% ipython --no-banner

In [1]: import numpy as np

In [2]: np.set_printoptions(suppress=True, linewidth=200)

In [3]: rd = lambda a: np.round(a, 2) + 0

In [4]: feats = np.load("sample3.npy")

In [5]: feats
Out[5]: 
array([[ 3.26,  1.99, -1.97, -0.58, -3.01,  3.67, -0.93],
       [ 1.02,  3.59, -2.44, -2.67,  0.03,  1.01, -1.39],
       [ 0.75,  6.05, -3.67, -3.41,  1.04,  1.15, -1.51],
       [-1.82, -4.42,  7.69,  1.77, -1.59, -5.97, -3.63],
       [ 1.86, -1.02,  0.51,  1.08, -2.44,  1.42, -1.22],
       [-2.94,  2.68, -2.02, -1.1 ,  3.32, -1.55,  1.14],
       [ 5.37,  5.09, -2.65, -2.62, -4.65,  4.01, -3.91],
       [ 1.2 , -6.94,  4.42,  4.15, -3.34,  0.36,  1.11],
       [-4.77,  0.4 ,  2.44, -0.3 ,  4.49, -6.36, -0.25],
       [-6.48,  4.61, -0.78, -3.17,  6.91, -5.78, -0.01],
       [-0.52,  8.3 , -5.39, -4.72,  1.93,  1.07, -1.89],
       [ 0.97,  1.11, -2.73, -0.18,  0.72,  3.35,  2.3 ],
       [ 0.96, -4.55,  5.19,  2.53, -3.38, -1.57, -2.48],
       [-6.48,  4.59, -1.39, -3.14,  7.31, -6.34,  0.36],
       [-0.12, -6.13,  6.14,  3.08, -2.19, -3.16, -1.17],
       [-1.65, -7.89,  7.33,  4.69, -1.21, -4.38,  0.11],
       [ 3.27,  8.32, -8.21, -4.46, -0.67,  5.74, -0.15],
       [-4.94, -4.83,  4.55,  2.4 ,  2.56, -4.87,  1.73],
       [-5.06, -3.5 ,  2.95,  1.9 ,  3.74, -4.08,  3.31],
       [-5.32, -0.09,  2.26, -0.17,  4.93, -5.18,  0.44],
       [ 2.06,  3.23, -4.43, -1.22, -1.11,  4.78,  0.89],
       [ 0.29, -1.74, -0.37,  1.61, -0.03,  1.73,  2.89],
       [-2.37,  4.42, -1.29, -2.83,  3.3 , -2.72, -1.38],
       [-3.32,  3.24, -4.25, -1.5 ,  5.19, -0.26,  3.2 ],
       [ 3.2 , -1.42,  4.26,  0.62, -5.55, -0.89, -5.66],
       [ 2.31,  3.72, -3.39, -2.7 , -1.19,  3.35, -0.93],
       [-3.25, -5.24,  8.82,  2.53, -0.9 , -8.68, -3.06]])

In [6]: idx = feats[:, 4] > np.median(feats[:, 4])

In [7]: r0 = feats[idx].mean(axis=0) - feats[~idx].mean(axis=0)

In [8]: np.argsort(-np.abs(r0).round(6), kind="stable")
Out[8]: array([4, 0, 1, 2, 5, 3, 6])

In [9]: rd(r0)
Out[9]: array([-4.25,  3.57, -2.57, -2.2 ,  5.73, -2.38,  1.76])

In [10]: feats.shape
Out[10]: (27, 7)

In [11]: np.abs(feats).max()
Out[11]: np.float64(8.82)

In [12]: rd(np.linalg.svd(feats, compute_uv=False))
Out[12]: array([37.95, 28.78, 15.09,  1.53,  1.43,  1.23,  1.08])

In [13]: np.linalg.matrix_rank(feats)
Out[13]: np.int64(7)

In [14]: rd(feats.mean(axis=0))
Out[14]: array([-0.83,  0.5 ,  0.43, -0.31,  0.53, -1.12, -0.45])

In [15]: rd(np.linalg.norm(feats))
Out[15]: np.float64(50.04)

In [16]: np.count_nonzero(feats)
Out[16]: np.int64(189)

In [17]: np.unravel_index(np.abs(feats).argmax(), feats.shape)
Out[17]: (np.int64(26), np.int64(2))

In [18]: F = np.loadtxt("test12.csv", delimiter=",")

In [19]: F
Out[19]: 
array([[ 1.,  0.,  0.,  0.,  0.,  0.,  0.,  0.,  0.,  0.,  0.,  0.],
       [ 2.,  1.,  0.,  0.,  0.,  0.,  0.,  0.,  0.,  0.,  0.,  0.],
       [-1., -1.,  1.,  0.,  0.,  0.,  0.,  0.,  0.,  0.,  0.,  0.],
       [-2.,  2., -1.,  1.,  0.,  0.,  0.,  0.,  0.,  0.,  0.,  0.],
       [ 0.,  0.,  0.,  1.,  1.,  0.,  0.,  0.,  0.,  0.,  0.,  0.],
       [ 0., -2.,  1.,  2., -1.,  1.,  0.,  0.,  0.,  0.,  0.,  0.],
       [-2., -1.,  1.,  0., -2.,  1.,  1.,  0.,  0.,  0.,  0.,  0.],
       [ 0.,  0., -2.,  0., -2., -1., -2.,  1.,  0.,  0.,  0.,  0.],
       [ 0., -2., -1., -2.,  0., -2., -2.,  2.,  1.,  0.,  0.,  0.],
       [ 1., -1.,  2., -2., -2.,  0.,  1.,  0.,  2.,  1.,  0.,  0.],
       [ 1., -1., -2., -1., -2., -1.,  2.,  1.,  0.,  0.,  1.,  0.],
       [ 2.,  2., -2.,  0.,  1.,  2.,  0., -2., -2., -2.,  1.,  1.]])

In [20]: rd(np.linalg.norm(F, axis=0))
Out[20]: array([4.47, 4.58, 4.58, 3.87, 4.36, 3.46, 3.74, 3.16, 3.  , 2.24, 1.41, 1.  ])

In [21]: rd(np.linalg.norm(F, "nuc"))
Out[21]: np.float64(31.72)

In [22]: rd(np.linalg.norm(F[1], 1)), rd(np.linalg.norm(F[1], np.inf))
Out[22]: (np.float64(3.0), np.float64(2.0))

In [23]: ang = np.radians(60)

In [24]: Rm = np.eye(12)

In [25]: Rm[6, 6] = Rm[5, 5] = np.cos(ang)

In [26]: Rm[6, 5], Rm[5, 6] = -np.sin(ang), np.sin(ang)

In [27]: rd(Rm)
Out[27]: 
array([[ 1.  ,  0.  ,  0.  ,  0.  ,  0.  ,  0.  ,  0.  ,  0.  ,  0.  ,  0.  ,  0.  ,  0.  ],
       [ 0.  ,  1.  ,  0.  ,  0.  ,  0.  ,  0.  ,  0.  ,  0.  ,  0.  ,  0.  ,  0.  ,  0.  ],
       [ 0.  ,  0.  ,  1.  ,  0.  ,  0.  ,  0.  ,  0.  ,  0.  ,  0.  ,  0.  ,  0.  ,  0.  ],
       [ 0.  ,  0.  ,  0.  ,  1.  ,  0.  ,  0.  ,  0.  ,  0.  ,  0.  ,  0.  ,  0.  ,  0.  ],
       [ 0.  ,  0.  ,  0.  ,  0.  ,  1.  ,  0.  ,  0.  ,  0.  ,  0.  ,  0.  ,  0.  ,  0.  ],
       [ 0.  ,  0.  ,  0.  ,  0.  ,  0.  ,  0.5 ,  0.87,  0.  ,  0.  ,  0.  ,  0.  ,  0.  ],
       [ 0.  ,  0.  ,  0.  ,  0.  ,  0.  , -0.87,  0.5 ,  0.  ,  0.  ,  0.  ,  0.  ,  0.  ],
       [ 0.  ,  0.  ,  0.  ,  0.  ,  0.  ,  0.  ,  0.  ,  1.  ,  0.  ,  0.  ,  0.  ,  0.  ],
       [ 0.  ,  0.  ,  0.  ,  0.  ,  0.  ,  0.  ,  0.  ,  0.  ,  1.  ,  0.  ,  0.  ,  0.  ],
       [ 0.  ,  0.  ,  0.  ,  0.  ,  0.  ,  0.  ,  0.  ,  0.  ,  0.  ,  1.  ,  0.  ,  0.  ],
       [ 0.  ,  0.  ,  0.  ,  0.  ,  0.  ,  0.  ,  0.  ,  0.  ,  0.  ,  0.  ,  1.  ,  0.  ],
       [ 0.  ,  0.  ,  0.  ,  0.  ,  0.  ,  0.  ,  0.  ,  0.  ,  0.  ,  0.  ,  0.  ,  1.  ]])

In [28]: out = F @ Rm.T

In [29]: rd(out)
Out[29]: 
array([[ 1.  ,  0.  ,  0.  ,  0.  ,  0.  ,  0.  ,  0.  ,  0.  ,  0.  ,  0.  ,  0.  ,  0.  ],
       [ 2.  ,  1.  ,  0.  ,  0.  ,  0.  ,  0.  ,  0.  ,  0.  ,  0.  ,  0.  ,  0.  ,  0.  ],
       [-1.  , -1.  ,  1.  ,  0.  ,  0.  ,  0.  ,  0.  ,  0.  ,  0.  ,  0.  ,  0.  ,  0.  ],
       [-2.  ,  2.  , -1.  ,  1.  ,  0.  ,  0.  ,  0.  ,  0.  ,  0.  ,  0.  ,  0.  ,  0.  ],
       [ 0.  ,  0.  ,  0.  ,  1.  ,  1.  ,  0.  ,  0.  ,  0.  ,  0.  ,  0.  ,  0.  ,  0.  ],
       [ 0.  , -2.  ,  1.  ,  2.  , -1.  ,  0.5 , -0.87,  0.  ,  0.  ,  0.  ,  0.  ,  0.  ],
       [-2.  , -1.  ,  1.  ,  0.  , -2.  ,  1.37, -0.37,  0.  ,  0.  ,  0.  ,  0.  ,  0.  ],
       [ 0.  ,  0.  , -2.  ,  0.  , -2.  , -2.23, -0.13,  1.  ,  0.  ,  0.  ,  0.  ,  0.  ],
       [ 0.  , -2.  , -1.  , -2.  ,  0.  , -2.73,  0.73,  2.  ,  1.  ,  0.  ,  0.  ,  0.  ],
       [ 1.  , -1.  ,  2.  , -2.  , -2.  ,  0.87,  0.5 ,  0.  ,  2.  ,  1.  ,  0.  ,  0.  ],
       [ 1.  , -1.  , -2.  , -1.  , -2.  ,  1.23,  1.87,  1.  ,  0.  ,  0.  ,  1.  ,  0.  ],
       [ 2.  ,  2.  , -2.  ,  0.  ,  1.  ,  1.  , -1.73, -2.  , -2.  , -2.  ,  1.  ,  1.  ]])

In [30]: rd(np.linalg.det(Rm)), np.trace(Rm)
Out[30]: (np.float64(1.0), np.float64(11.0))

In [31]: rd(np.abs(np.linalg.svd(F)[2][-1]))
Out[31]: array([0.02, 0.04, 0.02, 0.09, 0.09, 0.33, 0.16, 0.23, 0.22, 0.61, 0.6 , 0.1 ])

In [32]: np.linalg.matrix_rank(F, rtol=0.1)
Out[32]: np.int64(8)

In [33]: np.linalg.cond(F) > 100
Out[33]: np.True_

In [34]: [round(float(x), 2) for x in np.linalg.svd(F, compute_uv=False)[:3]]
Out[34]: [7.28, 5.69, 4.83]

In [35]: rng = np.random.default_rng(796)

In [36]: idx = rng.permutation(12)

In [37]: out = F[:, idx] * rng.choice([-1, 1], 12)

In [38]: out
Out[38]: 
array([[-0.,  0., -0.,  0., -0., -0., -0., -0., -0.,  0.,  0.,  1.],
       [-0.,  0., -0.,  0., -0., -0., -0., -1., -0.,  0.,  0.,  2.],
       [-0.,  0., -1.,  0., -0., -0., -0.,  1., -0.,  0.,  0., -1.],
       [-0.,  0.,  1.,  0., -0., -0., -0., -2., -0.,  1.,  0., -2.],
       [-0.,  1., -0.,  0., -0., -0., -0., -0., -0.,  1.,  0.,  0.],
       [-0., -1., -1.,  0., -0., -0., -0.,  2., -0.,  2.,  1.,  0.],
       [-0., -2., -1.,  1., -0., -0., -0.,  1., -0.,  0.,  1., -2.],
       [-1., -2.,  2., -2., -0., -0., -0., -0., -0.,  0., -1.,  0.],
       [-2.,  0.,  1., -2., -1., -0., -0.,  2., -0., -2., -2.,  0.],
       [-0., -2., -2.,  1., -2., -1., -0.,  1., -0., -2.,  0.,  1.],
       [-1., -2.,  2.,  2., -0., -0., -1.,  1., -0., -1., -1.,  1.],
       [ 2.,  1.,  2.,  0.,  2.,  2., -1., -2., -1.,  0.,  2.,  2.]])

In [39]: U, _, Vh = np.linalg.svd(F.T @ out)

In [40]: idx
Out[40]: array([ 7,  4,  2,  6,  8,  9, 10,  1, 11,  3,  5,  0])

In [41]: out = F / np.sqrt((F ** 2).mean(axis=1, keepdims=True))

In [42]: rd(np.linalg.norm(out, axis=1))
Out[42]: array([3.46, 3.46, 3.46, 3.46, 3.46, 3.46, 3.46, 3.46, 3.46, 3.46, 3.46, 3.46])

In [43]: np.linalg.matrix_rank(F - F.mean(axis=1, keepdims=True))
Out[43]: np.int64(11)

In [44]: W0 = np.array([[-0.5, 0.2, 0.3, 0.6, 0.5],
    ...:     [-0.6, 1.2, 1.6, 0.1, 0.1],
    ...:     [-1.7, 1.7, 0.9, -1.5, -0.2],
    ...:     [-2.5, 0.1, 0.5, -0.3, -1.0],
    ...:     [0.5, -0.4, -0.5, 0.1, -0.9],
    ...:     [1.7, 1.4, -1.5, 0.7, 0.0],
    ...:     [-0.9, 1.4, -0.2, -0.3, 0.0],
    ...:     [1.1, -1.4, 0.1, 0.8, 0.3]])

In [45]: out = W0 / np.linalg.norm(W0, axis=1, keepdims=True)

In [46]: C2 = out @ out.T

In [47]: (C2 - 2 * np.eye(8)).round(6).argmax(axis=1)
Out[47]: array([1, 2, 6, 2, 7, 4, 2, 4])

In [48]: rd(np.linalg.norm(out, axis=1))
Out[48]: array([1., 1., 1., 1., 1., 1., 1., 1.])

In [49]: rd(C2)
Out[49]: 
array([[ 1.  ,  0.54,  0.16,  0.27, -0.72, -0.22,  0.29, -0.09],
       [ 0.54,  1.  ,  0.69,  0.4 , -0.65, -0.29,  0.52, -0.5 ],
       [ 0.16,  0.69,  1.  ,  0.67, -0.54, -0.35,  0.82, -0.92],
       [ 0.27,  0.4 ,  0.67,  1.  , -0.2 , -0.67,  0.51, -0.62],
       [-0.72, -0.65, -0.54, -0.2 ,  1.  ,  0.33, -0.45,  0.36],
       [-0.22, -0.29, -0.35, -0.67,  0.33,  1.  ,  0.11,  0.06],
       [ 0.29,  0.52,  0.82,  0.51, -0.45,  0.11,  1.  , -0.95],
       [-0.09, -0.5 , -0.92, -0.62,  0.36,  0.06, -0.95,  1.  ]])

In [50]: rd(np.degrees(np.arccos(np.clip(C2[5, 6], -1, 1))))
Out[50]: np.float64(83.64)

In [51]: np.argwhere(np.triu(np.abs(C2) > 0.95, 1))
Out[51]: array([[6, 7]])

In [52]: U, sig, Vh = np.linalg.svd(C2)

In [53]: evecs = Vh[:(sig > 1e-8).sum()]

In [54]: x = C2[1] + -1 * C2[3] + rng.integers(2) * np.eye(8)[1]

In [55]: rd(x)
Out[55]: array([ 0.27,  1.6 ,  0.02, -0.6 , -0.45,  0.38,  0.02,  0.12])

In [56]: np.linalg.matrix_rank(np.vstack([C2, x]))
Out[56]: np.int64(6)

In [57]: rd(np.linalg.norm(x - evecs.T @ evecs @ x))
Out[57]: np.float64(0.24)

In [58]: K = np.loadtxt("run3.csv", delimiter=",")

In [59]: K
Out[59]: 
array([[  1.1,  -0.2,  -0.1,  -2.3,   0.7,   1.1,   0.3],
       [  0.6,   0.8,  -1.6,  -0.5,  -0.2,  -0.1,   0. ],
       [  1. ,  -1.2,   0.6,  -0.3,  -0.1,   0.7,  -1.1],
       [ -0.6,   1.5,  -0.8,   1.2,  -0.3,   1.5,   0.6],
       [  0.4,  -0.6,   1.6,  -1.8,   1. ,  -0.2,   0.8],
       [  0.8,  -0.7,  -0.2,  -0.3,   0.7,   1.2,   0.2],
       [  1.1,   0.7,   0.2,  -0.7,  -0.1,   0.7,   1.5],
       [  0.6,   2.1,  -1.2,   0.4,   0.2,  -0.9,   1.5],
       [  1.1,   0.5,   1.3,  -0.3,   0.2,   0. ,   1.4],
       [  1.1,  -0.2,   0.2,  -0.3,   1.4,  -0.7,  -1.1],
       [  0. ,   0.2,  -0.2,  -1.7,   0.7,  -0.3,  -0.1],
       [  0.1,   0.4,   0.1,  -0.1,   0.1,  -0.6,   1.3],
       [-12. , -18. ,  38. ,  14. , -34. ,   2. ,  -6. ],
       [ -0.6,   1. ,   0.5,   1.5,   0. ,  -0.5,   0.5],
       [ -0.4,   1. ,   1.4,   2. ,   0.8,  -0.6,  -0.8],
       [  0.5,   0.6,   1.3,   0.9,  -0.8,  -1.3,  -1.4],
       [ -0.7,  -1.8,   0.3,   0.1,  -1.1,   1.6,   0. ],
       [  1.6,   0. ,   0.1,  -0.1,  -0.4,  -0.2,  -0.6],
       [ -0.2,   2.7,   0.6,   0.5,  -0.2,  -1.5,   0.4],
       [  1.5,   0.1,   1.7,  -0.3,   1.9,   0.3,   0.5],
       [ -1. ,   0.9,   0.9,  -1.6,   1.2,  -0.8,  -0.5],
       [  0.7,   0.7,   0.1,   0.8,   0.1,   0.7,   0.6],
       [  0. ,   0.4,   1.2,  -0.8,   2.1,   1.5,  -2.1],
       [ -1.1,   0.2,  -0.4,  -0.5,  -1.1,  -1.5,  -0.1],
       [  0.9,  -0.1,   0.1,   1.2,  -1.8,   1.2,   1.7],
       [ -0.6,  -0.1,   0.3,  -0.4,  -0.9,  -0.3,   0.1],
       [ -0.7,  -1. ,   0.5,   1.1,   1.5,  -1.2,   0.3],
       [  0. ,  -0.7,   0.1,  -0.1,   0.1,   1.6,  -1.4],
       [ -2.1,   1.1,   0.2,  -1.4,   1.2,   0.6,   0.6],
       [  1.7,   0.8,   1. ,   0. ,   2. ,  -0.2,  -2.1],
       [ -2. ,  -0.5,  -1.6,  -1.2,   0.9,   0. ,  -0.3],
       [  0. ,   0.8,   0.4,  -0.4,  -1. ,   0.7,  -0.3],
       [  0.5,  -1. ,   0.2,  -0.5,   0.9,   0.2,   0.1],
       [ -0.8,  -0.1,   0.7,   1.2,  -0.2,  -1.3,  -0.7],
       [ -0.1,  -0.5,  -0.8,   1.5,   1.5,   0.4,   0. ],
       [  0.8,   0.8,   0.3,   0.3,  -1.1,   0.3,   0.4],
       [ -0.3,  -0.1,   0.8,   0.2,   0.4,  -1.1,  -0.2],
       [ -1.6,   2.5,   1.7,  -0.7,   0. ,  -0.3,  -0.6],
       [  0.7,  -1.1,  -0.3,  -0.1,   0.5,   0.3,  -1.1],
       [  0.4,  -0.2,   0.4,  -2. ,   0.1,   1.6,  -0.1],
       [ -0.4,   1.8,   0. ,   1.1,   0.5,  -1.5,   0.2],
       [  0.3,   0.5,  -0.1,   0.3,  -2.1,  -1.5,  -0.1],
       [  1.4,   1.6,   0.9,  -0.4,   0.5,   0.6,  -1.1],
       [  0.8,   0.6,  -0.9,  -0.4,   1.1,  -1.9,  -0.4],
       [  1.8,   1.1,  -1.1,  -1.5,   0. ,  -0.1,   0.1],
       [  0.6,   1.2,   0.5,  -0.6,   1.2,  -0.8,  -3.9],
       [ -0.9,  -2.1,  -1. ,  -0.6,   2. ,  -1.2,   0.4],
       [  2.1,   0.3,   0.6,   0. ,   3. ,  -0.7,  -0.6]])

In [60]: # row 12 dominates

In [61]: x = np.array([2, -1, -1, 0, 1, 2, 2])

In [62]: rhs = K @ x

In [63]: rd(np.linalg.pinv(K) @ K)
Out[63]: 
array([[1., 0., 0., 0., 0., 0., 0.],
       [0., 1., 0., 0., 0., 0., 0.],
       [0., 0., 1., 0., 0., 0., 0.],
       [0., 0., 0., 1., 0., 0., 0.],
       [0., 0., 0., 0., 1., 0., 0.],
       [0., 0., 0., 0., 0., 1., 0.],
       [0., 0., 0., 0., 0., 0., 1.]])

In [64]: rd(np.linalg.lstsq(K, rhs)[0])
Out[64]: array([ 2., -1., -1.,  0.,  1.,  2.,  2.])

In [65]: rhs = rhs + 0.1 * rng.normal(size=48)

In [66]: rd(rhs)
Out[66]: 
array([  6.01,   1.54,   1.74,   1.86,   1.89,   5.85,   5.66,   1.69,   3.53,   0.09,  -0.24,   1.25, -86.1 ,  -2.67,  -5.13,  -7.14,   2.09,   1.13,  -6.21,   4.71,  -5.26,   3.36,  -0.76,  -6.35,
         5.94,  -2.61,  -1.33,   1.19,  -1.77,  -0.97,  -1.63,  -1.28,   3.28,  -6.38,   3.49,   0.64,  -3.54,  -9.21,   1.57,   3.6 ,  -4.69,  -5.02,  -0.14,  -1.63,   3.6 ,  -8.84,   1.71,   3.71])

In [67]: c, *_ = np.linalg.lstsq(K, rhs)

In [68]: rd(np.linalg.norm(rhs - K @ c))
Out[68]: np.float64(0.56)

In [69]: [round(float(np.linalg.norm(np.linalg.solve(K.T @ K + lam * np.eye(7), K.T @ rhs))), 2) for lam in (0, 1, 10, 100)]
Out[69]: [3.89, 3.82, 3.34, 1.92]

In [70]: rd(K.T @ (rhs - K @ c))
Out[70]: array([0., 0., 0., 0., 0., 0., 0.])
